>>> import numpy as np
>>> np.set_printoptions(precision=1, suppress=True, linewidth=160)
>>> data = np.load("case14.npy")
>>> data
array([[6., 0., 0., 5., 5., 5., 0., 0., 0.],
       [0., 6., 5., 0., 0., 0., 5., 5., 5.],
       [0., 5., 6., 0., 0., 0., 5., 5., 5.],
       [5., 0., 0., 6., 5., 5., 0., 0., 0.],
       [5., 0., 0., 5., 6., 5., 0., 0., 0.],
       [5., 0., 0., 5., 5., 6., 0., 0., 0.],
       [0., 5., 5., 0., 0., 0., 6., 5., 5.],
       [0., 5., 5., 0., 0., 0., 5., 6., 5.],
       [0., 5., 5., 0., 0., 0., 5., 5., 6.]])
>>> q, Rm = np.linalg.qr(data)
>>> Rm
array([[-10.5,   0. ,   0. , -10.4, -10.4, -10.4,   0. ,   0. ,   0. ],
       [  0. , -11.7, -11.6,   0. ,   0. ,   0. , -11.6, -11.6, -11.6],
       [  0. ,   0. ,  -1.4,   0. ,   0. ,   0. ,  -0.7,  -0.7,  -0.7],
       [  0. ,   0. ,   0. ,  -1.4,  -0.7,  -0.7,   0. ,   0. ,   0. ],
       [  0. ,   0. ,   0. ,   0. ,  -1.2,  -0.4,   0. ,   0. ,   0. ],
       [  0. ,   0. ,   0. ,   0. ,   0. ,   1.2,   0. ,   0. ,   0. ],
       [  0. ,   0. ,   0. ,   0. ,   0. ,   0. ,  -1.2,  -0.4,  -0.4],
       [  0. ,   0. ,   0. ,   0. ,   0. ,   0. ,   0. ,  -1.2,  -0.3],
       [  0. ,   0. ,   0. ,   0. ,   0. ,   0. ,   0. ,   0. ,   1.1]])
>>> q @ Rm
array([[6., 0., 0., 5., 5., 5., 0., 0., 0.],
       [0., 6., 5., 0., 0., 0., 5., 5., 5.],
       [0., 5., 6., 0., 0., 0., 5., 5., 5.],
       [5., 0., 0., 6., 5., 5., 0., 0., 0.],
       [5., 0., 0., 5., 6., 5., 0., 0., 0.],
       [5., 0., 0., 5., 5., 6., 0., 0., 0.],
       [0., 5., 5., 0., 0., 0., 6., 5., 5.],
       [0., 5., 5., 0., 0., 0., 5., 6., 5.],
       [0., 5., 5., 0., 0., 0., 5., 5., 6.]])
>>> np.abs(np.diag(Rm))
array([10.5, 11.7,  1.4,  1.4,  1.2,  1.2,  1.2,  1.2,  1.1])
>>> np.trace(q @ q.T)
np.float64(9.0)
>>> q.round(1) + 0
array([[-0.6,  0. ,  0. ,  0.7,  0.4, -0.3,  0. ,  0. ,  0. ],
       [ 0. , -0.5,  0.7,  0. ,  0. ,  0. ,  0.4,  0.3, -0.2],
       [ 0. , -0.4, -0.7,  0. ,  0. ,  0. ,  0.4,  0.3, -0.2],
       [-0.5,  0. ,  0. , -0.7,  0.4, -0.3,  0. ,  0. ,  0. ],
       [-0.5,  0. ,  0. ,  0. , -0.8, -0.3,  0. ,  0. ,  0. ],
       [-0.5,  0. ,  0. ,  0. ,  0. ,  0.9,  0. ,  0. ,  0. ],
       [ 0. , -0.4,  0. ,  0. ,  0. ,  0. , -0.8,  0.3, -0.2],
       [ 0. , -0.4,  0. ,  0. ,  0. ,  0. ,  0. , -0.9, -0.2],
       [ 0. , -0.4,  0. ,  0. ,  0. ,  0. ,  0. ,  0. ,  0.9]])
>>> feats = np.load("w.npy")
>>> feats
array([[5., 0., 4., 0.],
       [0., 5., 0., 4.],
       [4., 0., 5., 0.],
       [0., 4., 0., 5.]])
>>> w, vecs = np.linalg.eigh(feats)
>>> vec = np.array([-1, -5, 1, 2])
>>> vecs * np.sqrt(w) @ vecs.T
array([[2., 0., 1., 0.],
       [0., 2., 0., 1.],
       [1., 0., 2., 0.],
       [0., 1., 0., 2.]])
>>> print(vecs * np.maximum(w, 0) @ vecs.T)
[[5. 0. 4. 0.]
 [0. 5. 0. 4.]
 [4. 0. 5. 0.]
 [0. 4. 0. 5.]]
>>> np.abs(feats).sum(axis=1).max(), np.abs(w).max()
(np.float64(9.0), np.float64(9.0))
>>> print(vec @ feats @ vec)
67.0
>>> np.linalg.eigvalsh(feats[1:, 1:])
array([1., 5., 9.])
>>> (np.linalg.matrix_power((feats != 0) + (feats.T != 0) + np.eye(4), 4) > 0).astype(int)
array([[1, 0, 1, 0],
       [0, 1, 0, 1],
       [1, 0, 1, 0],
       [0, 1, 0, 1]])
>>> np.allclose(feats @ feats.T, feats.T @ feats)
True
>>> np.sort(np.abs(np.fft.fft(feats[0]))), np.sort(np.linalg.svd(feats, compute_uv=False))
(array([1., 1., 9., 9.]), array([1., 1., 9., 9.]))
>>> w, vecs = np.linalg.eig(feats)
>>> feats @ vecs[:, 0] - w[0] * vecs[:, 0]
array([0., 0., 0., 0.])
>>> np.sort(np.linalg.eigvals(feats.T))
array([1., 1., 9., 9.])
>>> np.sort(np.linalg.eigvals(np.linalg.inv(feats)))
array([0.1, 0.1, 1. , 1. ])
>>> np.prod(w)
np.float64(81.0)
>>> m1 = np.load("m.npy")
>>> m1
array([[ 0,  2, -2,  0,  0, -3,  0,  1,  2,  1],
       [-2,  0,  0,  3,  3,  0,  1, -2,  3, -2],
       [ 2,  0,  0, -2, -1, -1,  3,  1,  0,  0],
       [ 0, -3,  2,  0, -4, -2, -1,  1,  0, -1],
       [ 0, -3,  1,  4,  0,  2,  4, -1, -3, -2],
       [ 3,  0,  1,  2, -2,  0,  0, -4,  0,  4],
       [ 0, -1, -3,  1, -4,  0,  0,  2,  1,  2],
       [-1,  2, -1, -1,  1,  4, -2,  0,  1,  3],
       [-2, -3,  0,  0,  3,  0, -1, -1,  0,  2],
       [-1,  2,  0,  1,  2, -4, -2, -3, -2,  0]])
>>> vec = np.array([0, 1, 0, 2, 3, 3, 1, 3, 2, 1])
>>> a = np.maximum(m1 @ vec, 0)
>>> m1.T @ a
array([-54,  14, -16,  40,  72,  77, -10, -35,  50,  27])
>>> np.maximum(m1 @ vec, 0) - np.maximum(-m1 @ vec, 0)
array([  1,  14,  -4, -20,   4, -10,  -1,  18,   4, -17])
>>> np.tanh(m1 @ vec)
array([ 0.8,  1. , -1. , -1. ,  1. , -1. , -0.8,  1. ,  1. , -1. ])
>>> np.maximum(m1 @ (3 * vec), 0)
array([ 3, 42,  0,  0, 12,  0,  0, 54, 12,  0])
>>> np.flatnonzero(a > 1e-9)
array([0, 1, 4, 7, 8])
>>> rng = np.random.default_rng(84377)
>>> lab = rng.permutation(10)
>>> lab
array([5, 8, 7, 0, 4, 1, 2, 6, 3, 9])
>>> B = m1[lab][:, lab]
>>> np.allclose(B, m1)
False
>>> print(np.diag(B))
[0 0 0 0 0 0 0 0 0 0]
>>> np.trace(B)
np.int64(0)
>>> B = m1 / np.linalg.norm(m1, axis=1, keepdims=True)
>>> cov = B @ B.T
>>> cov[7].round(1) + 0
array([ 0. , -0.1, -0.4, -0.6, -0.4,  0.1,  0.1,  1. ,  0.2, -0.2])
>>> cov.round(1) + 0
array([[ 1. ,  0.1,  0.2, -0.1, -0.6, -0.1,  0.3,  0. , -0.2,  0.3],
       [ 0.1,  1. , -0.4, -0.3,  0.3, -0.1, -0.4, -0.1,  0.3,  0.2],
       [ 0.2, -0.4,  1. ,  0.1,  0. ,  0. ,  0.1, -0.4, -0.5, -0.4],
       [-0.1, -0.3,  0.1,  1. ,  0.1,  0. ,  0.4, -0.6, -0.2, -0.2],
       [-0.6,  0.3,  0. ,  0.1,  1. ,  0.1, -0.1, -0.4,  0. , -0.2],
       [-0.1, -0.1,  0. ,  0. ,  0.1,  1. ,  0.2,  0.1,  0. ,  0.2],
       [ 0.3, -0.4,  0.1,  0.4, -0.1,  0.2,  1. ,  0.1, -0.2, -0.4],
       [ 0. , -0.1, -0.4, -0.6, -0.4,  0.1,  0.1,  1. ,  0.2, -0.2],
       [-0.2,  0.3, -0.5, -0.2,  0. ,  0. , -0.2,  0.2,  1. ,  0.2],
       [ 0.3,  0.2, -0.4, -0.2, -0.2,  0.2, -0.4, -0.2,  0.2,  1. ]])
>>> print((np.abs(cov) > 0.9).astype(int))
[[1 0 0 0 0 0 0 0 0 0]
 [0 1 0 0 0 0 0 0 0 0]
 [0 0 1 0 0 0 0 0 0 0]
 [0 0 0 1 0 0 0 0 0 0]
 [0 0 0 0 1 0 0 0 0 0]
 [0 0 0 0 0 1 0 0 0 0]
 [0 0 0 0 0 0 1 0 0 0]
 [0 0 0 0 0 0 0 1 0 0]
 [0 0 0 0 0 0 0 0 1 0]
 [0 0 0 0 0 0 0 0 0 1]]
>>> (cov - 2 * np.eye(10)).round(6).argmax(axis=1)
array([6, 8, 0, 6, 1, 6, 3, 8, 1, 0])
